>>> import numpy as np
>>> import numpy.linalg as la
>>> np.set_printoptions(suppress=True, linewidth=100)
>>> X = np.load("sample1.npy")
>>> X.round(2)
array([[-0.27,  0.25,  0.93],
       [ 0.25,  0.95, -0.19],
       [ 0.93, -0.19,  0.32]])
>>> # equal to its transpose
>>> u = np.array([1, 0, -3])
>>> np.round(np.cross(X[2, :3], X[1, :3]), 2)
array([-0.27,  0.25,  0.93])
>>> np.round(np.array([np.convolve(row, u, "same") for row in X]), 2)
array([[ 0.25,  1.73, -0.76],
       [ 0.95, -0.95, -2.85],
       [-0.19, -2.47,  0.56]])
>>> np.round(np.correlate(X[2], X[1], "full"), 2)
array([-0.17,  0.92,  0.  ,  0.26,  0.08])
>>> W = np.array([[1, 2], [-2, 2], [0, -2]])
>>> c = np.array([-3, -1])
>>> hid = np.maximum(X @ W + c, 0)
>>> (hid > 0).astype(int)
array([[0, 0],
       [0, 1],
       [0, 0]])
>>> np.round((hid > 0).mean(axis=0), 2)
array([0.  , 0.33])
>>> la.matrix_rank(hid)
np.int64(1)
>>> W2 = np.array([[1, -1, 0], [0, 2, 2]])
>>> np.round(hid @ W2, 2)
array([[0.  , 0.  , 0.  ],
       [0.  , 3.55, 3.55],
       [0.  , 0.  , 0.  ]])
>>> (hid @ W2).round(6).argmax(axis=1)
array([0, 1, 0])
>>> W @ W2
array([[ 1,  3,  4],
       [-2,  6,  4],
       [ 0, -4, -4]])
>>> rng = np.random.default_rng(148917)
>>> idx = rng.permutation(3)
>>> idx
array([0, 1, 2])
>>> other = X[idx][:, idx]
>>> other.round(2)
array([[-0.27,  0.25,  0.93],
       [ 0.25,  0.95, -0.19],
       [ 0.93, -0.19,  0.32]])
>>> np.round(np.trace(other), 2)
np.float64(1.0)
>>> np.round(np.sort(np.abs(la.eigvals(other))), 2)
array([1., 1., 1.])
>>> idx = rng.permutation(3)
>>> other = X[:, idx] * rng.choice([-1, 1], 3)
>>> other.round(2)
array([[-0.27, -0.93,  0.25],
       [ 0.25,  0.19,  0.95],
       [ 0.93, -0.32, -0.19]])
>>> Uu, _, VT = la.svd(X.T @ other)
>>> np.round(la.lstsq(X, other)[0], 2) + 0
array([[ 1.,  0.,  0.],
       [ 0.,  0.,  1.],
       [ 0., -1.,  0.]])
